>>> import numpy as np
>>> np.set_printoptions(precision=3, suppress=True, linewidth=100)
>>> F = np.array([[0, 1, 1, 0, 1, 1, 1],
...     [1, 0, 0, 1, 0, 1, 0],
...     [1, 0, 0, 1, 1, 0, 0],
...     [0, 1, 1, 0, 1, 0, 0],
...     [1, 0, 1, 1, 0, 1, 1],
...     [1, 1, 0, 0, 1, 0, 0],
...     [1, 0, 0, 0, 1, 0, 0]])
>>> evals, V = np.linalg.eigh(F)
>>> np.linalg.eigvalsh(F + -2 * np.eye(7))
array([-4.247, -4.   , -2.555, -2.377, -1.274, -1.198,  1.651])
>>> np.abs(V[:, -1]).round(6).argmax()
np.int64(0)
>>> np.round(V.T @ F @ V, 3) + 0
array([[-2.247,  0.   ,  0.   ,  0.   ,  0.   ,  0.   ,  0.   ],
       [ 0.   , -2.   ,  0.   ,  0.   ,  0.   ,  0.   ,  0.   ],
       [ 0.   ,  0.   , -0.555,  0.   ,  0.   ,  0.   ,  0.   ],
       [ 0.   ,  0.   ,  0.   , -0.377,  0.   ,  0.   ,  0.   ],
       [ 0.   ,  0.   ,  0.   ,  0.   ,  0.726,  0.   ,  0.   ],
       [ 0.   ,  0.   ,  0.   ,  0.   ,  0.   ,  0.802,  0.   ],
       [ 0.   ,  0.   ,  0.   ,  0.   ,  0.   ,  0.   ,  3.651]])
>>> np.round(evals.sum(), 3), np.trace(F)
(np.float64(0.0), np.int64(0))
>>> np.unique(evals.round(6) + 0, return_counts=True)[1]
array([1, 1, 1, 1, 1, 1, 1])
>>> evals
array([-2.247, -2.   , -0.555, -0.377,  0.726,  0.802,  3.651])
>>> np.round(V.T @ V, 3) + 0
array([[1., 0., 0., 0., 0., 0., 0.],
       [0., 1., 0., 0., 0., 0., 0.],
       [0., 0., 1., 0., 0., 0., 0.],
       [0., 0., 0., 1., 0., 0., 0.],
       [0., 0., 0., 0., 1., 0., 0.],
       [0., 0., 0., 0., 0., 1., 0.],
       [0., 0., 0., 0., 0., 0., 1.]])
>>> rng = np.random.default_rng(108607)
>>> idx = rng.permutation(7)
>>> idx
array([2, 0, 1, 3, 6, 5, 4])
>>> M2 = F[idx][:, idx]
>>> round(float(np.linalg.det(M2)), 3), round(float(np.linalg.det(F[idx])), 3)
(2.0, -2.0)
>>> np.diag(M2)
array([0, 0, 0, 0, 0, 0, 0])
>>> np.trace(M2)
np.int64(0)
>>> M2
array([[0, 1, 0, 1, 0, 0, 1],
       [1, 0, 1, 0, 1, 1, 1],
       [0, 1, 0, 1, 0, 1, 0],
       [1, 0, 1, 0, 0, 0, 1],
       [0, 1, 0, 0, 0, 0, 1],
       [0, 1, 1, 0, 0, 0, 1],
       [1, 1, 0, 1, 1, 1, 0]])
>>> Uu, s = np.linalg.svd(F)
Traceback (most recent call last):
  File "<python-input-19>", line 1, in <module>
    Uu, s = np.linalg.svd(F)
    ^^^^^
ValueError: too many values to unpack (expected 2)
>>> Uu, s, VT = np.linalg.svd(F, full_matrices=False)
>>> np.abs(VT[0])
array([0.488, 0.318, 0.354, 0.318, 0.488, 0.354, 0.267])
>>> s / s[0]
array([1.   , 0.615, 0.548, 0.22 , 0.199, 0.152, 0.103])
>>> round(float(np.sqrt((s ** 2).sum())), 3), np.round(np.linalg.norm(F), 3)
(4.899, np.float64(4.899))
>>> np.allclose(Uu * s @ VT, F)
True
>>> np.round(Uu.T @ Uu, 3) + 0
array([[1., 0., 0., 0., 0., 0., 0.],
       [0., 1., 0., 0., 0., 0., 0.],
       [0., 0., 1., 0., 0., 0., 0.],
       [0., 0., 0., 1., 0., 0., 0.],
       [0., 0., 0., 0., 1., 0., 0.],
       [0., 0., 0., 0., 0., 1., 0.],
       [0., 0., 0., 0., 0., 0., 1.]])
>>> np.round(Uu.T @ F @ VT.T, 3) + 0
array([[3.651, 0.   , 0.   , 0.   , 0.   , 0.   , 0.   ],
       [0.   , 2.247, 0.   , 0.   , 0.   , 0.   , 0.   ],
       [0.   , 0.   , 2.   , 0.   , 0.   , 0.   , 0.   ],
       [0.   , 0.   , 0.   , 0.802, 0.   , 0.   , 0.   ],
       [0.   , 0.   , 0.   , 0.   , 0.726, 0.   , 0.   ],
       [0.   , 0.   , 0.   , 0.   , 0.   , 0.555, 0.   ],
       [0.   , 0.   , 0.   , 0.   , 0.   , 0.   , 0.377]])
>>> Uu.shape, s.shape, VT.shape
((7, 7), (7,), (7, 7))
>>> np.round(VT @ VT.T, 3) + 0
array([[1., 0., 0., 0., 0., 0., 0.],
       [0., 1., 0., 0., 0., 0., 0.],
       [0., 0., 1., 0., 0., 0., 0.],
       [0., 0., 0., 1., 0., 0., 0.],
       [0., 0., 0., 0., 1., 0., 0.],
       [0., 0., 0., 0., 0., 1., 0.],
       [0., 0., 0., 0., 0., 0., 1.]])
>>> J = np.array([[-1.2, -0.7, 1.0, -0.2, 0.6, 0.5],
...     [-1.5, -0.2, 0.5, -0.6, 0.8, 0.6],
...     [3.9, -0.1, -0.6, 0.3, 0.8, 1.2],
...     [0.9, 1.1, 0.9, -1.2, 2.1, -1.3]])
>>> J
array([[-1.2, -0.7,  1. , -0.2,  0.6,  0.5],
       [-1.5, -0.2,  0.5, -0.6,  0.8,  0.6],
       [ 3.9, -0.1, -0.6,  0.3,  0.8,  1.2],
       [ 0.9,  1.1,  0.9, -1.2,  2.1, -1.3]])
>>> M2 = np.array([[-2, 4], [-4, -2], [-4, 3], [-5, 0], [2, 0], [-3, -3]])
>>> M2.T @ J.T
array([[ 1.9,  4.6, -8.5,  4.3],
       [-1.9, -5.9, 10.4,  8. ]])
>>> np.linalg.matrix_rank(np.vstack([J, M2.T]))
np.int64(6)
>>> np.vstack([J, M2.T]).shape
(6, 6)
>>> np.einsum("ij,ij->i", J, J)
array([ 3.58,  3.9 , 17.75, 10.37])
>>> np.einsum("ik,kj->ji", J, M2)
array([[ 1.9,  4.6, -8.5,  4.3],
       [-1.9, -5.9, 10.4,  8. ]])
>>> np.linalg.matrix_rank(J @ M2)
np.int64(2)
>>> J @ M2
array([[ 1.9, -1.9],
       [ 4.6, -5.9],
       [-8.5, 10.4],
       [ 4.3,  8. ]])
>>> r0, g = J[0], J[2]
>>> r0 @ r0
np.float64(3.58)
>>> p = (r0 @ g) / (r0 @ r0) * r0
>>> np.linalg.matrix_rank(np.outer(r0, g))
np.int64(1)
>>> round((g - p) @ r0, 3)
np.float64(-0.0)
>>> Uu, s, VT = np.linalg.svd(J, full_matrices=False)
>>> np.round(Uu.T @ Uu, 3) + 0
array([[1., 0., 0., 0.],
       [0., 1., 0., 0.],
       [0., 0., 1., 0.],
       [0., 0., 0., 1.]])
>>> np.round(Uu.T @ J @ VT.T, 3) + 0
array([[4.612, 0.   , 0.   , 0.   ],
       [0.   , 3.197, 0.   , 0.   ],
       [0.   , 0.   , 1.936, 0.   ],
       [0.   , 0.   , 0.   , 0.595]])
>>> (s > 1e-8).sum()
np.int64(4)
>>> s
array([4.612, 3.197, 1.936, 0.595])
>>> np.abs(Uu[:, 0]).round(6).argmax()
np.int64(2)
>>> s / s[0]
array([1.   , 0.693, 0.42 , 0.129])
>>> np.cumsum(s ** 2) / np.sum(s ** 2)
array([0.598, 0.885, 0.99 , 1.   ])
